% ipython --no-banner

In [1]: import numpy as np

In [2]: np.set_printoptions(suppress=True, linewidth=160)

In [3]: def rd(a):
   ...:     return np.round(a, 1) + 0
   ...: 

In [4]: feats = np.loadtxt("run0.csv", delimiter=",")

In [5]: print(feats)
[[-4.  0.  2.  4. -2.  0.  4.  4. -4.  0. -4.]
 [ 4.  0. -2. -4.  2.  0. -4. -4.  4.  0.  4.]
 [ 4.  0. -2. -4.  2.  0. -4. -4.  4.  0.  4.]
 [ 6.  0. -3. -6.  3.  0. -6. -6.  6.  0.  6.]
 [ 6.  0. -3. -6.  3.  0. -6. -6.  6.  0.  6.]
 [-2.  0.  1.  2. -1.  0.  2.  2. -2.  0. -2.]
 [-6.  0.  3.  6. -3.  0.  6.  6. -6.  0. -6.]]

In [6]: # rows 1 and 2 are equal

In [7]: out = feats / np.linalg.norm(feats, axis=1, keepdims=True)

In [8]: G = out @ out.T

In [9]: print((np.abs(G) > 0.9).astype(int))
[[1 1 1 1 1 1 1]
 [1 1 1 1 1 1 1]
 [1 1 1 1 1 1 1]
 [1 1 1 1 1 1 1]
 [1 1 1 1 1 1 1]
 [1 1 1 1 1 1 1]
 [1 1 1 1 1 1 1]]

In [10]: print(np.argwhere(np.triu(np.abs(G) > 0.95, 1)))
[[0 1]
 [0 2]
 [0 3]
 [0 4]
 [0 5]
 [0 6]
 [1 2]
 [1 3]
 [1 4]
 [1 5]
 [1 6]
 [2 3]
 [2 4]
 [2 5]
 [2 6]
 [3 4]
 [3 5]
 [3 6]
 [4 5]
 [4 6]
 [5 6]]

In [11]: print(rd(G[0]))
[ 1. -1. -1. -1. -1.  1.  1.]

In [12]: F = np.load("data.npy")

In [13]: print(F)
[[ -3. -14.  -8.   7.]
 [  1.  -2.   1.  -1.]
 [  0.   0.   3.   0.]
 [  2. -12.   0.   2.]]

In [14]: th = np.radians(15)

In [15]: r_ = np.eye(4)

In [16]: r_[3, 3] = r_[0, 0] = np.cos(th)

In [17]: r_[3, 0], r_[0, 3] = -np.sin(th), np.sin(th)

In [18]: print(rd(r_))
[[ 1.   0.   0.   0.3]
 [ 0.   1.   0.   0. ]
 [ 0.   0.   1.   0. ]
 [-0.3  0.   0.   1. ]]

In [19]: out = F @ r_.T

In [20]: print(rd(np.abs(out - F).max(axis=0)))
[1.9 0.  0.  0.6]

In [21]: f = np.array([0, 1, 0, 1])

In [22]: out = F + np.outer(f, np.eye(4)[3])

In [23]: print(out)
[[ -3. -14.  -8.   7.]
 [  1.  -2.   1.   0.]
 [  0.   0.   3.   0.]
 [  2. -12.   0.   3.]]

In [24]: print(np.linalg.matrix_rank(np.linalg.inv(out) - np.linalg.inv(F), tol=1e-8))
1

In [25]: rng = np.random.default_rng(42118)

In [26]: idx = rng.permutation(4)

In [27]: print(idx)
[2 0 1 3]

In [28]: out = F[idx][:, idx]

In [29]: print(rd(np.sort(np.abs(np.linalg.eigvals(out)))))
[3. 3. 4. 4.]

In [30]: print(np.allclose(out, F))
False

In [31]: print(rd(np.linalg.norm(F)))
22.0

In [32]: print(F.sum(axis=1))
[-18.  -1.   3.  -8.]

In [33]: print(F - F[0])
[[ 0.  0.  0.  0.]
 [ 4. 12.  9. -8.]
 [ 3. 14. 11. -7.]
 [ 5.  2.  8. -5.]]

In [34]: print(np.linalg.matrix_rank(F))
4

In [35]: print(np.count_nonzero(F))
12

In [36]: print(np.abs(F).max())
14.0

In [37]: K = np.load("case0.npy")

In [38]: print(K)
[[ 2 -3  3  0  1  0  0 -5  0 -4 -3 -3]
 [ 0 -1  5 -4 -4 -5 -2  4  2 -2  4  4]
 [ 0  0  0  3  5 -3 -4  5 -4 -4 -2  4]
 [ 0  0  0 -4 -1  0  3  1 -2 -4 -5 -5]
 [ 0  0  0  0 -3  4 -4 -1 -1 -2 -4 -2]
 [ 0  0  0  0  0 -3 -5 -3 -3 -2  1  4]
 [ 0  0  0  0  0  0  1  4  2 -1 -2 -4]
 [ 0  0  0  0  0  0  0  1 -4  0  0  3]
 [ 0  0  0  0  0  0  0  0  4  4 -4  2]
 [ 0  0  0  0  0  0  0  0  0  3 -3 -5]
 [ 0  0  0  0  0  0  0  0  0  0 -5 -2]
 [ 0  0  0  0  0  0  0  0  0  0  0 -4]]

In [39]: # rank 11

In [40]: out = K + rng.integers(-2, 3, (12, 11)) @ rng.integers(-2, 3, (11, 12))

In [41]: print(out)
[[  3   0  -5   5  -9   1 -13  -4   2  -7 -11   3]
 [  0  -8   0  11 -13 -18 -10  20   2   4 -13   0]
 [  6  -7   0  -1  11  -3 -11  12  -6   4  -8   6]
 [  7   0   4  -4  -5   4   5  -2  -1   1  -7 -15]
 [  1  -2  -5  -6   4   2 -11  -1   0   3   0   1]
 [  6  -4   4  -9   3   5   0  -4  -1  -7   4   8]
 [  0  -8  -1  -2   7  -7   1   5   1   2   2 -18]
 [  4   5   7  11  -5  -3   6  -3   2   4   3   9]
 [  0   9 -10   8  -8   0  -5   1   4   2 -15   2]
 [ -3  -3   5  11  -5  -5  -5  -3   7  -2  -6  -2]
 [ -1 -10   1   2   2 -11   4  15  -3  12  -4  -4]
 [ -7  -1  -2   1  12  -8   2  -1   0  -9   6   3]]

In [42]: print(np.linalg.matrix_rank(out - K, tol=1e-8))
11

In [43]: print(np.abs(out - K).sum(axis=1))
[ 61 100  55  42  43  54  48  64  54  58  64  56]

In [44]: print(rd(np.linalg.svd(out - K, compute_uv=False)))
[44.8 36.2 25.7 25.  18.5 14.6 13.1  8.   6.1  2.1  0.6  0. ]

In [45]: x0 = np.array([3, 3, 1, 1, 2, 1, 0, 1, 2, 3, 1, 0])

In [46]: rhs = out @ x0

In [47]: beta, lr = np.zeros(12), 1 / np.linalg.norm(out, 2) ** 2

In [48]: for i in range(4):
    ...:     beta -= lr * out.T @ (out @ beta - rhs)
    ...:     if i % 1 == 0: print(i, round(np.linalg.norm(out @ beta - rhs), 1))
    ...: 
0 68.8
1 59.7
2 52.6
3 47.1

In [49]: print(rd(np.linalg.cond(out)))
18.7

In [50]: m1 = np.array([[-9, 3, -5, -7, 4, 4, -3, -4, 6],
    ...:     [-6, 5, 1, 7, 7, 4, -4, -5, -2],
    ...:     [4, -3, -3, 7, 4, -1, -6, -5, -7],
    ...:     [5, -8, 1, 6, -2, -6, -3, -9, 5],
    ...:     [-2, -4, 1, -2, 7, 8, 1, 3, -2],
    ...:     [5, -1, 9, 8, 5, -8, -1, 7, -3],
    ...:     [-6, 4, -3, -1, 5, -2, -9, -1, -7],
    ...:     [-8, -5, 6, -6, 1, -5, -4, 0, -5],
    ...:     [4, -7, 9, -1, -4, 3, 9, -2, 4],
    ...:     [-2, -7, 3, -8, -8, -9, 2, 1, -3]])

In [51]: m1[:, 2] = 5 * m1[:, 8]

In [52]: print(m1)
[[ -9   3  30  -7   4   4  -3  -4   6]
 [ -6   5 -10   7   7   4  -4  -5  -2]
 [  4  -3 -35   7   4  -1  -6  -5  -7]
 [  5  -8  25   6  -2  -6  -3  -9   5]
 [ -2  -4 -10  -2   7   8   1   3  -2]
 [  5  -1 -15   8   5  -8  -1   7  -3]
 [ -6   4 -35  -1   5  -2  -9  -1  -7]
 [ -8  -5 -25  -6   1  -5  -4   0  -5]
 [  4  -7  20  -1  -4   3   9  -2   4]
 [ -2  -7 -15  -8  -8  -9   2   1  -3]]

In [53]: print([round(float(x), 1) for x in np.linalg.svd(m1, compute_uv=False)[:3]])
[77.8, 25.2, 22.8]

In [54]: out = np.array([[3, 2],
    ...:     [1, 2],
    ...:     [-2, 0],
    ...:     [-1, -1],
    ...:     [3, 3],
    ...:     [0, -3],
    ...:     [-3, 3],
    ...:     [2, -3],
    ...:     [0, 0]])

In [55]: print(np.einsum("ij->j", m1))
[-15 -23 -70   3  19 -12 -18 -15 -14]

In [56]: print(out.T @ m1.T)
[[-64  23  92 -64  36  68  97  42 -77  -3]
 [ -2   3   7  18 -19  15  -6 -14   7  -4]]

In [57]: print(np.linalg.matrix_rank(m1 @ out))
2

In [58]: print(np.einsum("ik,kj->ji", m1, out))
[[-64  23  92 -64  36  68  97  42 -77  -3]
 [ -2   3   7  18 -19  15  -6 -14   7  -4]]

In [59]: left, sv, VT = np.linalg.svd(m1)

In [60]: vecs = VT[:(sv > 1e-8).sum()]

In [61]: x0 = m1[7] + -3 * m1[2] + rng.integers(2) * np.eye(9)[2]

In [62]: print(x0)
[-20.   4.  80. -27. -11.  -2.  14.  15.  16.]

In [63]: print(np.allclose(vecs.T @ vecs @ x0, x0))
True

In [64]: print(rd(np.linalg.norm(x0 - vecs.T @ vecs @ x0)))
0.0

In [65]: mat = np.load("sample17.npy")

In [66]: print(mat)
[[-2 -1  0  1]
 [ 2  3  4  5]
 [ 6  7  8  9]
 [10 11 12 13]
 [14 15 16 17]
 [18 19 20 21]
 [22 23 24 25]
 [26 27 28 29]
 [30 31 32 33]]

In [67]: # looks like rank 2

In [68]: left, sv, VT = np.linalg.svd(mat)

In [69]: vecs = VT[:(sv > 1e-8).sum()]

In [70]: x0 = mat[7] + 5 * mat[2] + rng.integers(2) * np.eye(4)[3]

In [71]: print(x0)
[56. 62. 68. 74.]

In [72]: print(np.linalg.matrix_rank(np.vstack([mat, x0])))
2

In [73]: print(np.allclose(vecs.T @ vecs @ x0, x0))
True

In [74]: left, sv, VT = np.linalg.svd(mat)

In [75]: print(rd(sv))
[111.9   3.7   0.    0. ]

In [76]: print(np.argmax(sv[:-1] / (sv[1:] + 1e-6)) + 1)
2

In [77]: out = left[:, :2] @ np.diag(sv[:2]) @ VT[:2]

In [78]: print(rd(np.linalg.norm(mat - out, 2)), rd(sv[2]))
0.0 0.0

In [79]: print(np.linalg.matrix_rank(out))
2

In [80]: print(rd(np.linalg.norm(mat - out) / np.linalg.norm(mat)))
0.0

In [81]: A = np.load("dump.npy")

In [82]: print(rd(A))
[[ 0.1  1.1  0.2 -0.5 -0.1 -0.1  0.1  0.2 -0.2  0.2  0.7]
 [ 0.2  0.3  0.9 -0.5 -1.  -0.7 -0.8  0.8  0.2 -0.1 -0.6]
 [-0.3  0.7  0.3  1.2 -0.2  0.   0.2  0.9 -1.2 -0.3 -0.8]
 [ 0.1 -0.7 -1.2  0.3 -0.7  0.9 -0.3  0.5  0.9  0.2  0.1]
 [-0.5 -0.3  0.  -0.4  0.5 -0.2 -0.7  0.9 -0.1  0.6  0.4]
 [ 0.6 -0.2 -0.3  0.1  0.  -0.2  0.7  0.5 -0.5 -0.8  0.9]
 [ 0.1  0.6 -1.5  0.3 -0.4 -1.   0.2  0.7 -0.2 -1.  -0.3]
 [-0.3  0.5 -0.1  0.1 -1.2  0.2 -0.3 -0.1  0.6  0.1  0.3]
 [ 0.7  0.3  0.   0.3  1.  -0.2 -0.1  0.5  0.6 -0.7 -0.7]
 [ 0.1  0.4 -0.3  0.3  0.2  0.8 -1.2 -0.1 -1.1 -0.3 -0.1]
 [-0.3 -0.2  0.3  0.7  0.1 -0.6 -0.7 -0.5  0.3 -0.1  0.4]
 [-0.5 -0.1 -0.3 -0.5  0.7  0.4  0.3  0.2  0.2 -1.6  0.2]]

In [83]: x0 = np.array([-4, 3, 4, 3, 4, 4, -4, -4, -1, -1, -1])

In [84]: rhs = A @ x0

In [85]: print(rd(np.linalg.pinv(A) @ A))
[[1. 0. 0. 0. 0. 0. 0. 0. 0. 0. 0.]
 [0. 1. 0. 0. 0. 0. 0. 0. 0. 0. 0.]
 [0. 0. 1. 0. 0. 0. 0. 0. 0. 0. 0.]
 [0. 0. 0. 1. 0. 0. 0. 0. 0. 0. 0.]
 [0. 0. 0. 0. 1. 0. 0. 0. 0. 0. 0.]
 [0. 0. 0. 0. 0. 1. 0. 0. 0. 0. 0.]
 [0. 0. 0. 0. 0. 0. 1. 0. 0. 0. 0.]
 [0. 0. 0. 0. 0. 0. 0. 1. 0. 0. 0.]
 [0. 0. 0. 0. 0. 0. 0. 0. 1. 0. 0.]
 [0. 0. 0. 0. 0. 0. 0. 0. 0. 1. 0.]
 [0. 0. 0. 0. 0. 0. 0. 0. 0. 0. 1.]]

In [86]: print(rd(np.linalg.lstsq(A, rhs)[0]))
[-4.  3.  4.  3.  4.  4. -4. -4. -1. -1. -1.]

In [87]: print(rd(rhs))
[  0.1  -3.6   4.9  -7.5  -0.6  -9.  -11.   -0.7   1.3  11.8   6.    2.6]

In [88]: rhs = rhs + 0.1 * rng.normal(size=12)

In [89]: print(rd(rhs))
[ -0.1  -3.7   5.1  -7.4  -0.6  -8.8 -10.9  -0.6   1.2  11.8   6.    2.5]

In [90]: beta, *_ = np.linalg.lstsq(A, rhs)

In [91]: print(beta.round())
[-4.  3.  4.  3.  4.  4. -4. -4. -1. -1. -1.]

In [92]: print(rd(beta))
[-4.   2.9  4.   3.1  4.   4.  -4.  -4.  -1.  -1.  -0.9]
